$ python3 -q
>>> import numpy as np
>>> import numpy.linalg as la
>>> np.set_printoptions(precision=2, suppress=True, linewidth=100, floatmode="fixed")
>>> E = np.load("arr.npy")
>>> print(E)
[[ -2  -2  -2  -2  -2  -2]
 [ -2  -4  -4  -4  -4  -4]
 [ -2  -4  -6  -6  -6  -6]
 [ -2  -4  -6  -8  -8  -8]
 [ -2  -4  -6  -8 -10 -10]
 [ -2  -4  -6  -8 -10 -12]]
>>> # symmetric, so the eigenvalues are real
>>> w, evecs = la.eigh(E)
>>> print(evecs @ np.diag(w) @ evecs.T)
[[ -2.00  -2.00  -2.00  -2.00  -2.00  -2.00]
 [ -2.00  -4.00  -4.00  -4.00  -4.00  -4.00]
 [ -2.00  -4.00  -6.00  -6.00  -6.00  -6.00]
 [ -2.00  -4.00  -6.00  -8.00  -8.00  -8.00]
 [ -2.00  -4.00  -6.00  -8.00 -10.00 -10.00]
 [ -2.00  -4.00  -6.00  -8.00 -10.00 -12.00]]
>>> print(la.eigvalsh(E @ E))
[   0.28    0.41    0.80    2.40   15.81 1184.30]
>>> q, R = la.qr(E)
>>> print(q @ R)
[[ -2.00  -2.00  -2.00  -2.00  -2.00  -2.00]
 [ -2.00  -4.00  -4.00  -4.00  -4.00  -4.00]
 [ -2.00  -4.00  -6.00  -6.00  -6.00  -6.00]
 [ -2.00  -4.00  -6.00  -8.00  -8.00  -8.00]
 [ -2.00  -4.00  -6.00  -8.00 -10.00 -10.00]
 [ -2.00  -4.00  -6.00  -8.00 -10.00 -12.00]]
>>> print(q.round(2) + 0)
[[-0.41  0.91  0.00  0.00  0.00  0.00]
 [-0.41 -0.18  0.89  0.00  0.00  0.00]
 [-0.41 -0.18 -0.22  0.87  0.00  0.00]
 [-0.41 -0.18 -0.22 -0.29  0.82  0.00]
 [-0.41 -0.18 -0.22 -0.29 -0.41 -0.71]
 [-0.41 -0.18 -0.22 -0.29 -0.41  0.71]]
>>> print(np.allclose(R.T @ R, E.T @ E))
True
>>> print(np.round(q.T @ q, 2) + 0)
[[1.00 0.00 0.00 0.00 0.00 0.00]
 [0.00 1.00 0.00 0.00 0.00 0.00]
 [0.00 0.00 1.00 0.00 0.00 0.00]
 [0.00 0.00 0.00 1.00 0.00 0.00]
 [0.00 0.00 0.00 0.00 1.00 0.00]
 [0.00 0.00 0.00 0.00 0.00 1.00]]
>>> print(np.abs(np.diag(R)))
[4.90 1.83 1.79 1.73 1.63 1.41]
>>> print(np.trace(q @ q.T))
6.0
>>> f = np.array([2, 0, -1, 1, 1, 2])
>>> other = E + np.outer(f, np.eye(6)[4])
>>> print(other)
[[ -2.00  -2.00  -2.00  -2.00   0.00  -2.00]
 [ -2.00  -4.00  -4.00  -4.00  -4.00  -4.00]
 [ -2.00  -4.00  -6.00  -6.00  -7.00  -6.00]
 [ -2.00  -4.00  -6.00  -8.00  -7.00  -8.00]
 [ -2.00  -4.00  -6.00  -8.00  -9.00 -10.00]
 [ -2.00  -4.00  -6.00  -8.00  -8.00 -12.00]]
>>> print(la.matrix_rank(la.inv(other) - la.inv(E), tol=1e-8))
1
>>> U, s = la.svd(E)
Traceback (most recent call last):
  File "<python-input-20>", line 1, in <module>
    U, s = la.svd(E)
    ^^^^
ValueError: too many values to unpack (expected 2)
>>> U, s, Vh = la.svd(E, full_matrices=False)
>>> print(np.abs(Vh[0]))
[0.13 0.26 0.37 0.46 0.52 0.55]
>>> print(U.shape, s.shape, Vh.shape)
(6, 6) (6,) (6, 6)
>>> print(round(np.sqrt((s ** 2).sum()), 2), np.round(la.norm(E), 2))
34.7 34.7
>>> print(np.cumsum(s ** 2) / np.sum(s ** 2))
[0.98 1.00 1.00 1.00 1.00 1.00]
>>> print(np.round(U.T @ U, 2) + 0)
[[1.00 0.00 0.00 0.00 0.00 0.00]
 [0.00 1.00 0.00 0.00 0.00 0.00]
 [0.00 0.00 1.00 0.00 0.00 0.00]
 [0.00 0.00 0.00 1.00 0.00 0.00]
 [0.00 0.00 0.00 0.00 1.00 0.00]
 [0.00 0.00 0.00 0.00 0.00 1.00]]
>>> print(s / s[0])
[1.00 0.12 0.05 0.03 0.02 0.02]
>>> feats = np.load("a.npy")
>>> print(feats)
[[ 0.41 -0.59 -0.59 -0.25 -0.08 -0.25]
 [-0.59  0.41 -0.59 -0.25 -0.08 -0.25]
 [-0.59 -0.59  0.41 -0.25 -0.08 -0.25]
 [-0.25 -0.25 -0.25  0.89 -0.04 -0.11]
 [-0.08 -0.08 -0.08 -0.04  0.99 -0.04]
 [-0.25 -0.25 -0.25 -0.11 -0.04  0.89]]
>>> # symmetric, so the eigenvalues are real
>>> w, evecs = la.eigh(feats)
>>> print(evecs @ np.diag(w) @ evecs.T)
[[ 0.41 -0.59 -0.59 -0.25 -0.08 -0.25]
 [-0.59  0.41 -0.59 -0.25 -0.08 -0.25]
 [-0.59 -0.59  0.41 -0.25 -0.08 -0.25]
 [-0.25 -0.25 -0.25  0.89 -0.04 -0.11]
 [-0.08 -0.08 -0.08 -0.04  0.99 -0.04]
 [-0.25 -0.25 -0.25 -0.11 -0.04  0.89]]
>>> print(np.round(evecs.T @ evecs, 2) + 0)
[[1.00 0.00 0.00 0.00 0.00 0.00]
 [0.00 1.00 0.00 0.00 0.00 0.00]
 [0.00 0.00 1.00 0.00 0.00 0.00]
 [0.00 0.00 0.00 1.00 0.00 0.00]
 [0.00 0.00 0.00 0.00 1.00 0.00]
 [0.00 0.00 0.00 0.00 0.00 1.00]]
>>> print(la.eigvalsh(feats @ feats))
[1.00 1.00 1.00 1.00 1.00 1.00]
>>> print(round(float(la.eigvalsh(feats).min()), 2))
-1.0
>>> print(la.pinv(feats))
[[ 0.41 -0.59 -0.59 -0.25 -0.08 -0.25]
 [-0.59  0.41 -0.59 -0.25 -0.08 -0.25]
 [-0.59 -0.59  0.41 -0.25 -0.08 -0.25]
 [-0.25 -0.25 -0.25  0.89 -0.04 -0.11]
 [-0.08 -0.08 -0.08 -0.04  0.99 -0.04]
 [-0.25 -0.25 -0.25 -0.11 -0.04  0.89]]
>>> vec = np.array([-3, -2, -1, 0, -1, -1])
>>> rhs = feats @ vec
>>> c, lr = np.zeros(6), 1 / la.norm(feats, 2) ** 2
>>> for i in range(50):
...     c -= lr * feats.T @ (feats @ c - rhs)
...     if i % 10 == 0: print(i, round(la.norm(feats @ c - rhs), 2))
... 
0 0.0
10 0.0
20 0.0
30 0.0
40 0.0
>>> print(c.round(2) + 0)
[-3.00 -2.00 -1.00  0.00 -1.00 -1.00]
>>> vec = np.array([-2, -2, -2, 2, -2, 3])
>>> h1 = np.maximum(feats @ vec, 0)
>>> print(h1)
[0.45 0.45 0.45 3.05 0.00 4.05]
>>> print(np.maximum(feats @ vec, 0) - np.maximum(-feats @ vec, 0))
[ 0.45  0.45  0.45  3.05 -1.65  4.05]
>>> print(np.flatnonzero(h1 > 1e-9))
[0 1 2 3 5]
>>> print(np.maximum(feats @ (3 * vec), 0))
[ 1.34  1.34  1.34  9.14  0.00 12.14]
>>> F = np.load("run17.npy")
>>> print(F)
[[-0.83  0.49  0.36  0.68 -0.20  0.29  1.72 -0.19 -2.03 -0.50]
 [ 1.67 -0.50  0.64 -0.66  1.02 -0.72 -0.42  0.25  1.37  1.20]
 [ 0.94 -0.08 -1.03 -0.07 -0.10 -0.81  0.72 -1.28 -1.11  1.72]
 [ 0.08  0.54  0.06 -1.51 -1.35 -1.87  0.35 -0.18 -0.37 -0.90]
 [ 0.08  0.77  1.55  0.24  0.26  1.12 -0.76  0.22 -0.82 -1.83]
 [ 0.19 -0.75 -0.80  2.04 -0.31 -0.06 -1.34 -0.31 -1.24  0.27]
 [ 0.03  0.79 -0.57 -0.22  0.56 -2.61 -0.54 -0.72  0.26 -0.07]
 [-0.50 -0.23  0.56 -0.46 -0.70  1.69 -0.49 -0.64  0.76  1.90]
 [ 0.88  1.71 -0.28  0.27  1.37 -0.18 -0.03  0.16 -0.14  1.78]
 [-0.17  0.55  0.69  2.07 -0.68  0.07 -1.21  0.11  0.67  1.23]]
>>> print(np.allclose(F @ F.T, F.T @ F))
False
>>> print(round(la.det(F), 2))
1868.17
>>> F.inv()
Traceback (most recent call last):
  File "<python-input-52>", line 1, in <module>
    F.inv()
    ^^^^^
AttributeError: 'numpy.ndarray' object has no attribute 'inv'
>>> print(round(float(np.abs(la.eigvals(F)).max()), 2))
2.77
>>> print((F + F.T) / 2)
[[-0.83  1.08  0.65  0.38 -0.06  0.24  0.88 -0.34 -0.57 -0.34]
 [ 1.08 -0.50  0.28 -0.06  0.90 -0.73  0.19  0.01  1.54  0.88]
 [ 0.65  0.28 -1.03 -0.01  0.72 -0.81  0.08 -0.36 -0.70  1.21]
 [ 0.38 -0.06 -0.01 -1.51 -0.56  0.08  0.06 -0.32 -0.05  0.58]
 [-0.06  0.90  0.72 -0.56  0.26  0.41 -0.10 -0.24  0.28 -1.26]
 [ 0.24 -0.73 -0.81  0.08  0.41 -0.06 -1.98  0.69 -0.71  0.17]
 [ 0.88  0.19  0.08  0.06 -0.10 -1.98 -0.54 -0.60  0.12 -0.64]
 [-0.34  0.01 -0.36 -0.32 -0.24  0.69 -0.60 -0.64  0.46  1.00]
 [-0.57  1.54 -0.70 -0.05  0.28 -0.71  0.12  0.46 -0.14  1.23]
 [-0.34  0.88  1.21  0.58 -1.26  0.17 -0.64  1.00  1.23  1.23]]
>>> vec = np.array([2, -3, 3, 1, -2, 3, -2, 3, -1, 1])
>>> h1 = np.maximum(F @ vec, 0)
>>> print(h1)
[0.00 3.32 0.00 0.00 6.75 5.97 0.00 7.58 0.00 7.03]
>>> print(F * (h1 > 1e-9)[:, None])
[[-0.00  0.00  0.00  0.00 -0.00  0.00  0.00 -0.00 -0.00 -0.00]
 [ 1.67 -0.50  0.64 -0.66  1.02 -0.72 -0.42  0.25  1.37  1.20]
 [ 0.00 -0.00 -0.00 -0.00 -0.00 -0.00  0.00 -0.00 -0.00  0.00]
 [ 0.00  0.00  0.00 -0.00 -0.00 -0.00  0.00 -0.00 -0.00 -0.00]
 [ 0.08  0.77  1.55  0.24  0.26  1.12 -0.76  0.22 -0.82 -1.83]
 [ 0.19 -0.75 -0.80  2.04 -0.31 -0.06 -1.34 -0.31 -1.24  0.27]
 [ 0.00  0.00 -0.00 -0.00  0.00 -0.00 -0.00 -0.00  0.00 -0.00]
 [-0.50 -0.23  0.56 -0.46 -0.70  1.69 -0.49 -0.64  0.76  1.90]
 [ 0.00  0.00 -0.00  0.00  0.00 -0.00 -0.00  0.00 -0.00  0.00]
 [-0.17  0.55  0.69  2.07 -0.68  0.07 -1.21  0.11  0.67  1.23]]
>>> print(np.tanh(F @ vec))
[-0.99  1.00 -1.00 -1.00  1.00  1.00 -1.00  1.00 -1.00  1.00]
>>> print(round(np.abs(la.eigvals(E)).max(), 2))
34.41
>>> print(np.allclose(E @ E.T, E.T @ E))
True
>>> W0 = np.loadtxt("data.csv", delimiter=",")
>>> print(W0)
[[ 0.06 -0.09  0.93  0.54]
 [-0.47  0.18 -0.74 -2.13]
 [-0.74 -0.04 -1.02  0.80]
 [ 2.31  0.16 -1.79  0.70]]
>>> other = np.array([[-8, -9, 5], [1, -3, -2], [4, 8, 2], [2, 6, 6]])
>>> print(la.matrix_rank(W0 @ other))
3
>>> print(np.einsum("ij,ij->i", W0, W0))
[1.17 5.34 2.23 9.06]
>>> print(np.vstack([W0, other.T]).shape)
(7, 4)
>>> print(W0 @ other)
[[  4.23  10.41   5.58]
 [ -3.28 -15.01 -16.97]
 [  3.40   3.42  -0.86]
 [-24.08 -31.39  11.85]]
>>> print(np.einsum("ij->j", W0))
[ 1.16  0.21 -2.62 -0.09]
>>> print(la.matrix_rank(np.vstack([W0, other.T])))
4
>>> r = la.matrix_rank(W0)
>>> print(r)
3
>>> N = la.svd(W0)[2][r:].T
>>> print([int(la.matrix_rank(W0[:i])) for i in range(1, len(W0) + 1)])
[1, 2, 3, 3]
>>> print(N[:, 0] / N[np.abs(N[:, 0]).round(6).argmax(), 0])
[-0.05  1.00  0.06  0.08]
>>> print(N.shape)
(4, 1)
>>> print(np.allclose(W0 @ N, 0))
True
>>> f = np.array([1, 1, -2])
>>> print(np.convolve(W0[0], f))
[ 0.06 -0.03  0.72  1.65 -1.32 -1.08]
>>> print(np.array([np.convolve(row, f, "same") for row in W0]))
[[-0.03  0.72  1.65 -1.32]
 [-0.29  0.38 -3.23 -0.65]
 [-0.78  0.42 -0.14  2.84]
 [ 2.47 -6.25 -1.41  4.28]]
>>> print(np.cross(W0[0, :3], W0[3, :3]))
[0.01 2.26 0.22]
>>> print(np.correlate(W0[0], W0[3], "full"))
[ 0.04 -0.17  0.82 -1.16 -1.03  2.23  1.25]
>>> U, s, Vh = la.svd(W0)
>>> print(np.argmax(s[:-1] / (s[1:] + 1e-6)) + 1)
3
>>> print(s.round(2) + 0)
[3.09 2.43 1.52 0.00]
>>> other = U[:, :3] @ np.diag(s[:3]) @ Vh[:3]
>>> print(la.matrix_rank(W0, rtol=0.05))
3
>>> X = np.load("block17.npy")
>>> print(X.round(2) + 0)
[[-24.27   2.55   4.69  -1.32 -16.04 -12.80  -1.19  10.61 -33.07  -5.18]
 [-15.67   4.40  -0.64   1.29  -7.30  -7.34   1.98   4.40 -19.21  -1.51]
 [-13.84   4.55  -1.46   1.64  -5.70  -6.31   2.43   3.27 -16.44  -0.85]
 [-10.43   4.53  -2.57   2.03  -3.07  -4.55   2.97   1.42 -11.53   0.22]
 [ -9.25   4.42  -2.81   2.07  -2.29  -3.99   3.04   0.88  -9.92   0.53]
 [ -8.85   4.36  -2.87   2.08  -2.04  -3.81   3.06   0.71  -9.40   0.63]
 [ -7.82   4.19  -2.97   2.05  -1.44  -3.35   3.05   0.29  -8.05   0.85]
 [ -7.42   4.10  -2.99   2.03  -1.21  -3.18   3.03   0.14  -7.53   0.93]
 [ -5.73   3.63  -2.93   1.85  -0.42  -2.49   2.84  -0.38  -5.45   1.18]
 [ -4.51   3.16  -2.71   1.63   0.01  -2.02   2.57  -0.63  -4.05   1.26]
 [ -2.82   2.28  -2.10   1.16   0.34  -1.41   1.96  -0.77  -2.29   1.19]
 [ -2.37   2.00  -1.87   1.00   0.38  -1.25   1.75  -0.75  -1.87   1.12]
 [ -1.82   1.61  -1.54   0.78   0.37  -1.04   1.44  -0.68  -1.38   1.00]
 [ -1.72   1.53  -1.47   0.74   0.37  -1.00   1.38  -0.67  -1.29   0.97]
 [ -1.67   1.50  -1.44   0.72   0.36  -0.98   1.35  -0.66  -1.25   0.95]
 [ -1.64   1.47  -1.41   0.71   0.36  -0.96   1.32  -0.65  -1.22   0.94]
 [ -0.92   0.88  -0.86   0.39   0.26  -0.64   0.82  -0.46  -0.65   0.66]
 [ -0.79   0.76  -0.75   0.33   0.23  -0.57   0.71  -0.41  -0.55   0.59]
 [ -0.17   0.17  -0.17   0.06   0.06  -0.16   0.17  -0.11  -0.12   0.16]
 [  0.13  -0.13   0.13  -0.04  -0.04   0.14  -0.13   0.09   0.08  -0.13]
 [  0.19  -0.19   0.19  -0.05  -0.06   0.21  -0.19   0.14   0.13  -0.21]
 [  0.40  -0.39   0.38  -0.08  -0.12   0.53  -0.41   0.30   0.28  -0.49]
 [  0.53  -0.50   0.49  -0.05  -0.14   0.79  -0.55   0.42   0.38  -0.71]
 [  0.78  -0.59   0.53   0.19  -0.06   1.60  -0.75   0.66   0.66  -1.27]
 [  0.87  -0.50   0.38   0.49   0.12   2.23  -0.75   0.75   0.87  -1.62]
 [  0.94  -0.27   0.05   0.94   0.43   3.00  -0.64   0.77   1.14  -1.96]
 [  0.97   0.00  -0.32   1.37   0.76   3.65  -0.47   0.73   1.40  -2.21]
 [  0.97   0.02  -0.35   1.41   0.78   3.69  -0.46   0.72   1.42  -2.22]
 [  0.98   0.13  -0.50   1.56   0.90   3.92  -0.39   0.70   1.51  -2.30]
 [  0.98   0.26  -0.67   1.75   1.05   4.17  -0.30   0.66   1.62  -2.38]
 [  1.00   0.78  -1.37   2.46   1.64   5.11   0.07   0.50   2.04  -2.63]
 [  1.00   1.40  -2.20   3.25   2.33   6.10   0.54   0.26   2.53  -2.85]
 [  1.00   1.68  -2.57   3.60   2.64   6.52   0.75   0.14   2.75  -2.92]
 [  1.00   2.09  -3.12   4.11   3.10   7.13   1.07  -0.04   3.07  -3.02]
 [  1.00   2.64  -3.86   4.78   3.71   7.91   1.50  -0.30   3.50  -3.12]
 [  1.01   3.81  -5.42   6.16   5.02   9.47   2.44  -0.87   4.42  -3.28]
 [  1.01   4.12  -5.83   6.51   5.36   9.86   2.69  -1.03   4.66  -3.31]
 [  1.02   4.97  -6.97   7.49   6.32  10.94   3.39  -1.48   5.34  -3.37]
 [  1.16   9.90 -13.59  12.99  11.90  16.78   7.51  -4.28   9.38  -3.33]
 [  1.30  12.67 -17.33  16.01  15.09  19.90   9.88  -5.97  11.73  -3.14]
 [  1.42  14.64 -20.00  18.14  17.37  22.08  11.58  -7.21  13.44  -2.95]
 [  1.72  18.79 -25.63  22.59  22.22  26.58  15.19  -9.88  17.11  -2.46]
 [  1.91  21.02 -28.66  24.96  24.84  28.96  17.14 -11.35  19.11  -2.15]]
>>> other = X / np.sqrt((X ** 2).mean(axis=1, keepdims=True))
>>> print(la.matrix_rank(other) == la.matrix_rank(X))
True
